$ python -q
>>> import numpy as np
>>> np.set_printoptions(suppress=True, linewidth=160)
>>> A = np.load("test2.npy")
>>> A
array([[-0.6,  0. ,  0. ,  0.8],
       [ 0. ,  1. ,  0. ,  0. ],
       [ 0. ,  0. ,  1. ,  0. ],
       [-0.8,  0. ,  0. , -0.6]])
>>> np.round(np.einsum("ij,ji->", A, A), 1)
np.float64(1.4)
>>> round(np.linalg.det(A.T), 1)
np.float64(1.0)
>>> np.round(np.linalg.norm(A, axis=0), 1)
array([1., 1., 1., 1.])
>>> np.round(np.linalg.svd(A, compute_uv=False), 1)
array([1., 1., 1., 1.])
>>> np.round(np.linalg.pinv(A), 1)
array([[-0.6,  0. ,  0. , -0.8],
       [ 0. ,  1. ,  0. ,  0. ],
       [ 0. ,  0. ,  1. ,  0. ],
       [ 0.8,  0. ,  0. , -0.6]])
>>> x = np.array([1, 3, 0, 2])
>>> rhs = A @ x
>>> rhs
array([ 1.,  3.,  0., -2.])
>>> np.round(np.linalg.solve(A, rhs), 1)
array([1., 3., 0., 2.])
>>> np.round(np.linalg.solve(A, 2 * rhs), 1)
array([2., 6., 0., 4.])
>>> np.round(np.linalg.solve(A, A[:, 2]), 1)
array([-0.,  0.,  1.,  0.])
>>> (np.linalg.matrix_power((A != 0) + (A.T != 0) + np.eye(4), 4) > 0).astype(int)
array([[1, 0, 0, 1],
       [0, 1, 0, 0],
       [0, 0, 1, 0],
       [1, 0, 0, 1]])
>>> (A != 0).astype(int)
array([[1, 0, 0, 1],
       [0, 1, 0, 0],
       [0, 0, 1, 0],
       [1, 0, 0, 1]])
>>> np.flatnonzero(np.linalg.matrix_power((A != 0) + (A.T != 0) + np.eye(4), 4)[1])
array([1])
>>> np.round(A @ A, 1)
array([[-0.3,  0. ,  0. , -1. ],
       [ 0. ,  1. ,  0. ,  0. ],
       [ 0. ,  0. ,  1. ,  0. ],
       [ 1. ,  0. ,  0. , -0.3]])
>>> J = np.array([[1, 9, 0], [3, 2, 7], [6, 7, 6]])
>>> J[:, 1] = -3 * J[:, 0]
>>> J
array([[  1,  -3,   0],
       [  3,  -9,   7],
       [  6, -18,   6]])
>>> u = np.array([2, 2])
>>> np.array([np.convolve(row, u, "same") for row in J])
array([[  2,  -4,  -6],
       [  6, -12,  -4],
       [ 12, -24, -24]])
>>> np.polyval(u, J[2])
array([ 14, -34,  14])
>>> np.correlate(J[2], J[0], "full")
array([  0, -18,  60, -36,   6])
>>> np.linalg.lstsq(J[:-1].T, J[-1])[2]
np.int32(2)
>>> np.allclose(J[:-1].T @ np.linalg.lstsq(J[:-1].T, J[-1])[0], J[-1])
True
>>> round(np.trace(np.linalg.pinv(J) @ J), 1)
np.float64(2.0)
>>> q, vecs = np.linalg.qr(A[:, :2])[0], np.linalg.qr(A[:, 2:])[0]
>>> sv = np.linalg.svd(q.T @ vecs, compute_uv=False)
>>> sv.round(1) + 0
array([0., 0.])
>>> (sv > 0.9).sum()
np.int64(0)
>>> np.degrees(np.arccos(sv.clip(0, 1)))
array([90., 90.])
>>> round(float(np.linalg.norm(q @ q.T - vecs @ vecs.T, 2)), 1)
1.0
>>> r = np.linalg.matrix_rank(J)
>>> r
np.int64(2)
>>> ns = np.linalg.svd(J)[2][r:].T
>>> ns.shape
(3, 1)
>>> np.allclose(J @ ns, 0)
True
>>> [int(np.linalg.matrix_rank(J[:i])) for i in range(1, len(J) + 1)]
[1, 2, 2]
>>> [int(np.linalg.matrix_rank(np.delete(J, i, axis=0))) for i in range(3)]
[2, 2, 2]
>>> np.round(ns[:, 0] / ns[np.abs(ns[:, 0]).round(6).argmax(), 0], 1) + 0
array([1. , 0.3, 0. ])
>>> [int(np.linalg.matrix_rank(J[:, :j + 1])) for j in range(3)]
[1, 1, 2]
>>> data = np.load("run16.npy")
>>> data
array([[10,  4],
       [ 4,  0]])
>>> np.allclose(J @ J.T, J.T @ J)
False
>>> round(np.linalg.det(J), 1)
np.float64(-0.0)
>>> J.inv()
Traceback (most recent call last):
  File "<python-input-48>", line 1, in <module>
    J.inv()
    ^^^^^
AttributeError: 'numpy.ndarray' object has no attribute 'inv'
>>> (J + J.T) / 2
array([[ 1. ,  0. ,  3. ],
       [ 0. , -9. , -5.5],
       [ 3. , -5.5,  6. ]])
>>> np.allclose(J, J.T)
False
>>> (J - J.T) / 2
array([[  0. ,  -3. ,  -3. ],
       [  3. ,   0. ,  12.5],
       [  3. , -12.5,   0. ]])
>>> np.trace(J)
np.int64(-2)
>>> np.round(np.sort(np.abs(np.linalg.eigvals(J))), 1) + 0
array([0. , 8.8, 8.8])
>>> x = np.array([0, -6])
>>> h = np.maximum(data @ x, 0)
>>> data * (h > 1e-9)[:, None]
array([[0, 0],
       [0, 0]])
>>> np.tanh(data @ x)
array([-1.,  0.])
>>> data.T @ h
array([0, 0])
>>> np.maximum(data @ x, 0) - np.maximum(-data @ x, 0)
array([-24,   0])
>>> h
array([0, 0])
>>> B = np.array([[0, 2, 3], [0, 3, 2]])
>>> np.linalg.matrix_rank(np.vstack([data, B.T]))
np.int64(2)
>>> np.einsum("ij,ij->i", data, data)
array([116,  16])
>>> np.linalg.matrix_rank(data @ B)
np.int64(2)
>>> np.vstack([data, B.T]).shape
(5, 2)
>>> np.einsum("ik,kj->ij", data, B)
array([[ 0, 32, 38],
       [ 0,  8, 12]])
>>> W0 = np.load("a.npy")
>>> W0
array([[ 1, -5, -5, -7],
       [ 5,  7,  5,  1],
       [ 5,  7,  5,  1],
       [ 4, -1, -9,  0]])
>>> left, sv, vt = np.linalg.svd(J)
>>> np.argmax(sv[:-1] / (sv[1:] + 1e-6)) + 1
np.int64(2)
>>> B = left[:, :2] @ np.diag(sv[:2]) @ vt[:2]
>>> np.linalg.matrix_rank(B)
np.int64(2)
>>> np.round(np.linalg.norm(J - B) / np.linalg.norm(J), 1)
np.float64(0.0)
>>> left, sv, vt = np.linalg.svd(W0)
>>> np.argmax(sv[:-1] / (sv[1:] + 1e-6)) + 1
np.int64(3)
>>> B = left[:, :3] @ np.diag(sv[:3]) @ vt[:3]
>>> np.linalg.matrix_rank(W0, rtol=0.05)
np.int64(3)
>>> np.linalg.matrix_rank(B)
np.int64(3)
>>> np.round(np.linalg.norm(W0 - B) / np.linalg.norm(W0), 1)
np.float64(0.0)
>>> rng = np.random.default_rng(772)
>>> lab = rng.permutation(4)
>>> lab
array([2, 1, 0, 3])
>>> B = W0[lab][:, lab]
>>> np.trace(B)
np.int64(13)
>>> np.diag(B)
array([5, 7, 1, 0])
>>> np.round(np.sort(np.abs(np.linalg.eigvals(B))), 1) + 0
array([0. , 8.2, 8.2, 9.7])
>>> np.allclose(B, W0)
False
>>> B
array([[ 5,  7,  5,  1],
       [ 5,  7,  5,  1],
       [-5, -5,  1, -7],
       [-9, -1,  4,  0]])
>>> E = np.load("mat.npy")
>>> E
array([[  1.6,  -0.9,  -2.1],
       [  1.5,  -1.2,  -2.1],
       [  1.3,  -1.6,  -2.1],
       [  0.5,  -2. ,  -1.5],
       [  0.4,  -1.9,  -1.4],
       [  0.4,  -1.9,  -1.4],
       [  0. ,  -0.2,  -0.1],
       [  0. ,  -0.1,  -0.1],
       [  0. ,   0.4,   0.3],
       [  0.1,   0.6,   0.5],
       [  0.4,   0.3,   0.6],
       [  0.5,   0.2,   0.6],
       [  0.5,   0.2,   0.6],
       [  1.5,  -4.6,  -0.8],
       [  2.1,  -9.1,  -2.3],
       [  2.4, -11.4,  -3.1],
       [  2.6, -12.8,  -3.5],
       [  2.9, -15.9,  -4.6]])
>>> # column 1 is much longer than the rest
>>> proj = E @ np.linalg.solve(E.T @ E, E.T)
>>> np.allclose(proj @ proj, proj)
True
>>> np.round(np.diag(proj), 1) + 0
array([0.4, 0.3, 0.2, 0.1, 0.1, 0.1, 0. , 0. , 0. , 0. , 0.1, 0.2, 0.2, 0.2, 0.2, 0.2, 0.2, 0.4])
